$ ipython --no-banner

In [1]: import numpy as np

In [2]: np.set_printoptions(precision=1, suppress=True, linewidth=100)

In [3]: rnd = lambda a: np.round(a, 1) + 0

In [4]: F = np.load("m.npy")

In [5]: print(F)
[[ 0.3  0.8  1.9 -1.4 -0.4  1.5  0.8]
 [-0.3 -0.8  0.7 -0.7  1.6  0.1 -1.9]
 [ 0.6  1.6 -0.5 -1.3  0.   0.4  1.4]
 [ 1.7 -1.   1.  -0.3 -0.3  1.  -1. ]
 [ 0.9  3.3  1.5  5.1 -3.6  1.5 -2.4]
 [ 0.9 -1.4  0.5 -0.1  0.1  1.1  0.5]
 [ 0.5 -0.7 -0.2  0.2  0.3  0.5 -1.6]
 [ 3.6 -0.6 -0.8 -2.7 -0.4 -0.6  0.3]
 [ 1.9  1.2 -0.7 -0.4 -1.   0.1 -1.8]
 [-0.1 -0.7 -0.3  1.1 -1.6 -0.5 -1.8]
 [-0.7 -1.  -0.7  1.  -0.1  0.2 -1.6]
 [ 0.6 -1.8 -2.1  0.1 -0.5 -0.2  0.2]
 [-0.4 -0.7  1.6 -1.1  1.2  1.6  0.1]
 [ 0.1  1.8  0.4 -0.4  0.6 -0.5  0.2]
 [ 0.9 -0.5 -0.4  0.2 -1.  -2.4 -0.1]]

In [6]: Xc = F - F.mean(axis=0)

In [7]: left, s, VT = np.linalg.svd(Xc, full_matrices=False)

In [8]: np.abs(VT[0]).argmax()
Out[8]: np.int64(3)

In [9]: print(rnd(np.abs(VT[-1])))
[0.5 0.  0.  0.5 0.7 0.1 0.2]

In [10]: rnd(s)
Out[10]: array([8.5, 5.5, 5.2, 3.6, 3.1, 2.3, 1.4])

In [11]: rnd(VT[0] * np.sign(VT[0, np.abs(VT[0]).argmax()]))
Out[11]: array([-0.1,  0.4,  0.1,  0.7, -0.4,  0.1, -0.3])

In [12]: np.linalg.matrix_rank(Xc)
Out[12]: np.int64(7)

In [13]: rnd(s ** 2 / (s ** 2).sum())
Out[13]: array([0.5, 0.2, 0.2, 0.1, 0.1, 0. , 0. ])

In [14]: rnd(F.sum(axis=1))
Out[14]: array([ 3.5, -1.3,  2.2,  1.1,  6.3,  1.6, -1. , -1.2, -0.7, -3.9, -2.9, -3.7,  2.3,  2.2, -3.3])

In [15]: rnd(np.diff(F, axis=0))
Out[15]: 
array([[-0.6, -1.6, -1.2,  0.7,  2. , -1.4, -2.7],
       [ 0.9,  2.4, -1.2, -0.6, -1.6,  0.3,  3.3],
       [ 1.1, -2.6,  1.5,  1. , -0.3,  0.6, -2.4],
       [-0.8,  4.3,  0.5,  5.4, -3.3,  0.5, -1.4],
       [ 0. , -4.7, -1. , -5.2,  3.7, -0.4,  2.9],
       [-0.4,  0.7, -0.7,  0.3,  0.2, -0.6, -2.1],
       [ 3.1,  0.1, -0.6, -2.9, -0.7, -1.1,  1.9],
       [-1.7,  1.8,  0.1,  2.3, -0.6,  0.7, -2.1],
       [-2. , -1.9,  0.4,  1.5, -0.6, -0.6,  0. ],
       [-0.6, -0.3, -0.4, -0.1,  1.5,  0.7,  0.2],
       [ 1.3, -0.8, -1.4, -0.9, -0.4, -0.4,  1.8],
       [-1. ,  1.1,  3.7, -1.2,  1.7,  1.8, -0.1],
       [ 0.5,  2.5, -1.2,  0.7, -0.6, -2.1,  0.1],
       [ 0.8, -2.3, -0.8,  0.6, -1.6, -1.9, -0.3]])

In [16]: rnd(F - F[0])
Out[16]: 
array([[ 0. ,  0. ,  0. ,  0. ,  0. ,  0. ,  0. ],
       [-0.6, -1.6, -1.2,  0.7,  2. , -1.4, -2.7],
       [ 0.3,  0.8, -2.4,  0.1,  0.4, -1.1,  0.6],
       [ 1.4, -1.8, -0.9,  1.1,  0.1, -0.5, -1.8],
       [ 0.6,  2.5, -0.4,  6.5, -3.2,  0. , -3.2],
       [ 0.6, -2.2, -1.4,  1.3,  0.5, -0.4, -0.3],
       [ 0.2, -1.5, -2.1,  1.6,  0.7, -1. , -2.4],
       [ 3.3, -1.4, -2.7, -1.3,  0. , -2.1, -0.5],
       [ 1.6,  0.4, -2.6,  1. , -0.6, -1.4, -2.6],
       [-0.4, -1.5, -2.2,  2.5, -1.2, -2. , -2.6],
       [-1. , -1.8, -2.6,  2.4,  0.3, -1.3, -2.4],
       [ 0.3, -2.6, -4. ,  1.5, -0.1, -1.7, -0.6],
       [-0.7, -1.5, -0.3,  0.3,  1.6,  0.1, -0.7],
       [-0.2,  1. , -1.5,  1. ,  1. , -2. , -0.6],
       [ 0.6, -1.3, -2.3,  1.6, -0.6, -3.9, -0.9]])

In [17]: F.shape
Out[17]: (15, 7)

In [18]: rnd(np.linalg.norm(F))
Out[18]: np.float64(13.2)

In [19]: rnd(F.sum(axis=0))
Out[19]: array([10.5, -0.5,  1.9, -0.7, -5.1,  3.8, -8.7])

In [20]: rnd(np.linalg.svd(F, compute_uv=False))
Out[20]: array([8.6, 5.7, 5.4, 4.8, 3.2, 2.3, 1.4])

In [21]: cov = np.cov(F, rowvar=False)

In [22]: rnd(cov)
Out[22]: 
array([[ 1.2,  0.1, -0.3, -0.5, -0.4, -0.2,  0.2],
       [ 0.1,  2. ,  0.6,  1. , -0.8,  0.3, -0.1],
       [-0.3,  0.6,  1.2,  0.3,  0. ,  0.7, -0.1],
       [-0.5,  1. ,  0.3,  3. , -1.5,  0.3, -1.3],
       [-0.4, -0.8,  0. , -1.5,  1.5,  0. ,  0.5],
       [-0.2,  0.3,  0.7,  0.3,  0. ,  1.1,  0. ],
       [ 0.2, -0.1, -0.1, -1.3,  0.5,  0. ,  1.4]])

In [23]: rnd(np.corrcoef(F[:, 3], F[:, 1])[0, 1])
Out[23]: np.float64(0.4)

In [24]: rnd(F.std(axis=0))
Out[24]: array([1. , 1.4, 1.1, 1.7, 1.2, 1. , 1.2])

In [25]: arr = np.array([[-0.1, 0.0, 0.0], [-0.3, -0.2, -0.4], [-2.3, -1.3, -1.4]])

In [26]: arr[:, 0] *= 10

In [27]: arr
Out[27]: 
array([[ -1. ,   0. ,   0. ],
       [ -3. ,  -0.2,  -0.4],
       [-23. ,  -1.3,  -1.4]])

In [28]: # row 2 dominates

In [29]: Q = arr.astype(float).copy()

In [30]: for j in range(3):
    ...:     Q[:, j] -= Q[:, :j] @ (Q[:, :j].T @ Q[:, j])
    ...:     Q[:, j] /= np.linalg.norm(Q[:, j])
    ...: 

In [31]: rnd(Q)
Out[31]: 
array([[ 0. ,  0.9, -0.5],
       [-0.1, -0.5, -0.9],
       [-1. ,  0. ,  0.1]])

In [32]: rnd(Q.T @ arr)
Out[32]: 
array([[23.2,  1.3,  1.4],
       [ 0. ,  0.1,  0.2],
       [ 0. ,  0. ,  0.2]])

In [33]: Q, _ = np.linalg.qr(np.array([[0.5, -0.3, -0.5, 1.5, 0.1],
    ...:     [-0.4, -1.4, -1.0, -0.2, 1.2],
    ...:     [-0.5, -1.2, -0.6, -0.5, 1.3],
    ...:     [-0.4, 0.4, 2.6, -1.2, 0.0],
    ...:     [0.5, -1.6, -0.6, 0.5, -1.8]]))

In [34]: vals = np.array([3, 1, 1, 1, 0])

In [35]: K = Q @ np.diag(vals) @ Q.T

In [36]: rnd(K)
Out[36]: 
array([[ 1.5, -0.3, -0.5, -0.4,  0.5],
       [-0.3,  0.8,  0.9,  0.2, -0.4],
       [-0.5,  0.9,  1. ,  0.4, -0.5],
       [-0.4,  0.2,  0.4,  1.3, -0.4],
       [ 0.5, -0.4, -0.5, -0.4,  1.5]])

In [37]: left, s, VT = np.linalg.svd(K)

In [38]: rnd(s)
Out[38]: array([3., 1., 1., 1., 0.])

In [39]: np.argmax(s[:-1] / (s[1:] + 1e-6)) + 1
Out[39]: np.int64(4)

In [40]: M2 = left[:, :4] @ np.diag(s[:4]) @ VT[:4]

In [41]: print(rnd(np.linalg.norm(K - M2) / np.linalg.norm(K)))
0.0

In [42]: print(rnd(M2))
[[ 1.5 -0.3 -0.5 -0.4  0.5]
 [-0.3  0.8  0.9  0.2 -0.4]
 [-0.5  0.9  1.   0.4 -0.5]
 [-0.4  0.2  0.4  1.3 -0.4]
 [ 0.5 -0.4 -0.5 -0.4  1.5]]

In [43]: np.linalg.matrix_rank(M2)
Out[43]: np.int64(4)

In [44]: rnd(np.linalg.norm(K - M2, 2)), rnd(s[4])
Out[44]: (np.float64(0.0), np.float64(0.0))

In [45]: vals, vecs = np.linalg.eigh(K)

In [46]: vec = np.array([-2, 9, -3, 6, -2])

In [47]: rnd(np.linalg.eigvalsh(K[1:, 1:]))
Out[47]: array([0. , 1. , 1. , 2.5])

In [48]: rnd(vecs * np.maximum(vals, 0) @ vecs.T)
Out[48]: 
array([[ 1.5, -0.3, -0.5, -0.4,  0.5],
       [-0.3,  0.8,  0.9,  0.2, -0.4],
       [-0.5,  0.9,  1. ,  0.4, -0.5],
       [-0.4,  0.2,  0.4,  1.3, -0.4],
       [ 0.5, -0.4, -0.5, -0.4,  1.5]])

In [49]: (np.sign(vecs[:, -1].round(6)) == np.sign(vecs[0, -1].round(6))).astype(int)
Out[49]: array([1, 0, 0, 0, 1])

In [50]: hat = np.triu(np.array([[1, 0, 3, 3, 3],
    ...:     [2, 1, 3, 3, 3],
    ...:     [1, 2, 1, 0, 2],
    ...:     [3, 0, 3, 3, 1],
    ...:     [3, 0, 1, 1, 2]]), 1) + np.eye(5)

In [51]: M2 = hat @ K @ np.linalg.inv(hat)

In [52]: print(rnd(M2))
[[ 0.2  2.  -4.3 -2.8  7.2]
 [-1.6  3.1 -1.  -0.2 -0.9]
 [ 0.4  0.2 -1.7 -2.   6.2]
 [ 0.1 -0.1  0.   1.   0.2]
 [ 0.5 -0.4 -0.8 -0.7  3.5]]
